% ipython --no-banner

In [1]: import numpy as np

In [2]: import numpy.linalg as la

In [3]: np.set_printoptions(precision=2, suppress=True, linewidth=160, sign=" ")

In [4]: tidy = lambda a: np.round(a, 2) + 0

In [5]: M = np.loadtxt("arr.csv", delimiter=",")

In [6]: tidy(M)
Out[6]: 
array([[ 0.18,  0.38],
       [ 0.38,  0.82]])

In [7]: # null space of dimension 1

In [8]: out = np.array([[2, 0], [5, 2]])

In [9]: tidy(M @ out)
Out[9]: 
array([[ 2.25,  0.76],
       [ 4.88,  1.65]])

In [10]: la.matrix_rank(M @ out)
Out[10]: np.int64(1)

In [11]: tidy(np.einsum("ik,kj->ji", M, out))
Out[11]: 
array([[ 2.25,  4.88],
       [ 0.76,  1.65]])

In [12]: np.vstack([M, out.T]).shape
Out[12]: (4, 2)

In [13]: tidy(np.einsum("ik,kj->ij", M, out))
Out[13]: 
array([[ 2.25,  0.76],
       [ 4.88,  1.65]])

In [14]: tidy(np.einsum("ij,ij->i", M, M))
Out[14]: array([ 0.18,  0.82])

In [15]: la.matrix_rank(np.vstack([M, out.T]))
Out[15]: np.int64(2)

In [16]: evals, vecs = la.eigh(M)

In [17]: np.abs(vecs[:, -1]).round(6).argmax()
Out[17]: np.int64(1)

In [18]: tidy(vecs @ np.diag(evals) @ vecs.T)
Out[18]: 
array([[ 0.18,  0.38],
       [ 0.38,  0.82]])

In [19]: (evals > 1e-8).sum(), (evals < -1e-8).sum()
Out[19]: (np.int64(1), np.int64(0))

In [20]: tidy(evals.sum()), tidy(np.trace(M))
Out[20]: (np.float64(1.0), np.float64(1.0))

In [21]: Uu, sv, Vt = la.svd(M)

In [22]: np.argmax(sv[:-1] / (sv[1:] + 1e-6)) + 1
Out[22]: np.int64(1)

In [23]: tidy(sv)
Out[23]: array([ 1.,  0.])

In [24]: out = Uu[:, :1] @ np.diag(sv[:1]) @ Vt[:1]

In [25]: tidy(la.norm(M - out, 2)), tidy(sv[1])
Out[25]: (np.float64(0.0), np.float64(0.0))

In [26]: tidy(out)
Out[26]: 
array([[ 0.18,  0.38],
       [ 0.38,  0.82]])

In [27]: data = np.load("mat.npy")

In [28]: data
Out[28]: 
array([[ 1.98,  2.69, -0.04],
       [ 0.71, -0.84,  0.03],
       [ 1.61, -1.09,  0.02],
       [-2.22,  0.05, -0.8 ],
       [ 1.85,  2.37,  0.37],
       [ 4.01,  2.77,  0.55],
       [ 0.04,  1.17,  0.41],
       [-1.62, -1.12, -0.35],
       [-2.83, -1.81, -0.54],
       [ 2.94,  0.47,  0.59],
       [-2.98, -1.9 , -0.38],
       [-2.7 , -2.27, -0.71],
       [-0.15, -2.13,  0.07],
       [-2.53, -1.31, -0.35],
       [-0.31, -0.33, -0.05],
       [ 3.41,  0.72,  0.52],
       [ 2.03, -0.72,  0.11],
       [-4.29, -2.54, -0.79],
       [ 2.7 ,  0.7 ,  0.42],
       [-1.75, -2.37, -0.48],
       [ 0.46, -2.07, -0.11]])

In [29]: hat = data @ la.solve(data.T @ data, data.T)

In [30]: np.allclose(hat @ hat, hat)
Out[30]: True

In [31]: la.matrix_rank(np.eye(21) - hat)
Out[31]: np.int64(18)

In [32]: tidy(np.diag(hat))
Out[32]: array([ 0.36,  0.05,  0.18,  0.36,  0.09,  0.18,  0.21,  0.03,  0.08,  0.13,  0.1 ,  0.15,  0.17,  0.06,  0.  ,  0.13,  0.17,  0.17,  0.08,  0.12,  0.18])

In [33]: hat = np.triu(np.array([[3, 3], [1, 1]]), 1) + np.eye(2)

In [34]: out = hat @ M @ la.inv(hat)

In [35]: tidy(np.poly(out))
Out[35]: array([ 1., -1.,  0.])

In [36]: la.matrix_rank(out)
Out[36]: np.int64(1)

In [37]: tidy(la.det(out))
Out[37]: np.float64(0.0)

In [38]: x0 = np.array([0, 2, 0])

In [39]: a = np.maximum(data @ x0, 0)

In [40]: data * (a > 1e-9)[:, None]
Out[40]: 
array([[ 1.98,  2.69, -0.04],
       [ 0.  , -0.  ,  0.  ],
       [ 0.  , -0.  ,  0.  ],
       [-2.22,  0.05, -0.8 ],
       [ 1.85,  2.37,  0.37],
       [ 4.01,  2.77,  0.55],
       [ 0.04,  1.17,  0.41],
       [-0.  , -0.  , -0.  ],
       [-0.  , -0.  , -0.  ],
       [ 2.94,  0.47,  0.59],
       [-0.  , -0.  , -0.  ],
       [-0.  , -0.  , -0.  ],
       [-0.  , -0.  ,  0.  ],
       [-0.  , -0.  , -0.  ],
       [-0.  , -0.  , -0.  ],
       [ 3.41,  0.72,  0.52],
       [ 0.  , -0.  ,  0.  ],
       [-0.  , -0.  , -0.  ],
       [ 2.7 ,  0.7 ,  0.42],
       [-0.  , -0.  , -0.  ],
       [ 0.  , -0.  , -0.  ]])

In [41]: tidy(np.maximum(data @ (3 * x0), 0))
Out[41]: 
array([ 16.14,   0.  ,   0.  ,   0.3 ,  14.22,  16.62,   7.02,   0.  ,   0.  ,   2.82,   0.  ,   0.  ,   0.  ,   0.  ,   0.  ,   4.32,   0.  ,   0.  ,   4.2 ,
         0.  ,   0.  ])

In [42]: A = np.load("out12.npy")

In [43]: A
Out[43]: 
array([[ 2,  0,  0,  0],
       [ 2,  0,  0,  0],
       [ 1,  1,  2,  0],
       [ 2,  1,  1,  0]])

In [44]: # triangular: eigenvalues sit on the diagonal

In [45]: hat = np.triu(np.array([[3, 1, 1, -2], [-4, -4, -5, 3], [-3, 1, 4, 2], [3, -1, 3, 4]]), 1) + np.eye(4)

In [46]: out = hat @ A @ la.inv(hat)

In [47]: np.trace(out), np.trace(A)
Out[47]: (np.float64(4.0), np.int64(4))

In [48]: tidy(la.det(out))
Out[48]: np.float64(0.0)

In [49]: tidy(np.poly(out))
Out[49]: array([ 1., -4.,  4.,  0.,  0.])

In [50]: Uu, sv, Vt = la.svd(A)

In [51]: vecs = Vt[:(sv > 1e-8).sum()]

In [52]: rng = np.random.default_rng(507)

In [53]: x0 = A[1] + 5 * A[0] + rng.integers(2) * np.eye(4)[3]

In [54]: x0
Out[54]: array([ 12.,   0.,   0.,   1.])

In [55]: tidy(np.diag(vecs.T @ vecs))
Out[55]: array([ 1.,  1.,  1.,  0.])

In [56]: tidy(la.norm(x0 - vecs.T @ vecs @ x0))
Out[56]: np.float64(1.0)

In [57]: np.allclose(vecs.T @ vecs @ x0, x0)
Out[57]: False
